$ ipython --no-banner

In [1]: import numpy as np

In [2]: np.set_printoptions(precision=3, suppress=True, linewidth=200, sign=" ")

In [3]: data = np.load("case12.npy")

In [4]: data
Out[4]: 
array([[  6,   0,  54],
       [  0,   7,   0],
       [  0,  55,   0],
       [ 14,   0,  39],
       [  0,   4,   3],
       [  5,  20,   0],
       [  0,  52,   0],
       [  0,   0,   0],
       [  2,   0,  12],
       [  0,  12,   0],
       [  6,   0,  21],
       [  0,  69,   0],
       [  1,   0,  18],
       [  2,   0,  45],
       [  6,   0,  54],
       [  0,   0,   0],
       [  0,   0,  24],
       [  5,   0,  27],
       [  2,   0,  12],
       [  0,  69,   0],
       [  0,  29,   0],
       [  0,  45,   0],
       [  0,  49,   0],
       [ 11,   0,  24],
       [  7,   0,  48],
       [  0,   0,  12],
       [  9,   0,  69],
       [  0,   0,   0],
       [  0,  47,   0]])

In [5]: out = np.c_[data[:, :2] @ np.array([[0, 1], [1, 2]]), np.array([-1, 0, -1, -3, -3, -3, 1, 0, 1, -3, -3, 2, -2, -3, -1, 2, -3, 2, -1, 0, 1, -3, -2, -1, -1, 0, 2, 1, -1])]

In [6]: out
Out[6]: 
array([[  0,   6,  -1],
       [  7,  14,   0],
       [ 55, 110,  -1],
       [  0,  14,  -3],
       [  4,   8,  -3],
       [ 20,  45,  -3],
       [ 52, 104,   1],
       [  0,   0,   0],
       [  0,   2,   1],
       [ 12,  24,  -3],
       [  0,   6,  -3],
       [ 69, 138,   2],
       [  0,   1,  -2],
       [  0,   2,  -3],
       [  0,   6,  -1],
       [  0,   0,   2],
       [  0,   0,  -3],
       [  0,   5,   2],
       [  0,   2,  -1],
       [ 69, 138,   0],
       [ 29,  58,   1],
       [ 45,  90,  -3],
       [ 49,  98,  -2],
       [  0,  11,  -1],
       [  0,   7,  -1],
       [  0,   0,   0],
       [  0,   9,   2],
       [  0,   0,   1],
       [ 47,  94,  -1]])

In [7]: np.linalg.norm(np.linalg.qr(data)[0].T @ out, axis=0) ** 2 / ((out ** 2).sum(axis=0) + 1e-12)
Out[7]: array([ 1.   ,  1.   ,  0.129])

In [8]: np.round(np.linalg.norm(out - data @ np.linalg.lstsq(data, out)[0], axis=0), 3) + 0
Out[8]: array([ 0.   ,  0.   ,  9.656])

In [9]: Xc = data - data.mean(axis=0)

In [10]: evecs = np.linalg.svd(Xc)[2][:2]

In [11]: out = Xc - Xc @ evecs.T @ evecs

In [12]: np.round(np.cov(Xc @ evecs.T, rowvar=False), 3) + 0
Out[12]: 
array([[ 780.108,    0.   ],
       [   0.   ,  237.51 ]])

In [13]: np.linalg.norm(out, axis=1).round(6).argmax()
Out[13]: np.int64(3)

In [14]: G = np.cov(data, rowvar=False)

In [15]: G
Out[15]: 
array([[  14.958,  -39.296,   57.901],
       [ -39.296,  575.099, -260.158],
       [  57.901, -260.158,  434.638]])

In [16]: np.polyfit(data[:, 2], data[:, 0], 1)
Out[16]: array([ 0.133,  0.498])

In [17]: x0 = np.array([6, -7, -9])

In [18]: h = np.maximum(data @ x0, 0)

In [19]: np.tanh(data @ x0)
Out[19]: array([-1., -1., -1., -1., -1., -1., -1.,  0., -1., -1., -1., -1., -1., -1., -1.,  0., -1., -1., -1., -1., -1., -1., -1., -1., -1., -1., -1.,  0., -1.])

In [20]: np.flatnonzero(h > 1e-9)
Out[20]: array([], dtype=int64)

In [21]: np.maximum(data @ x0, 0) - np.maximum(-data @ x0, 0)
Out[21]: array([-450,  -49, -385, -267,  -55, -110, -364,    0,  -96,  -84, -153, -483, -156, -393, -450,    0, -216, -213,  -96, -483, -203, -315, -343, -150, -390, -108, -567,    0, -329])
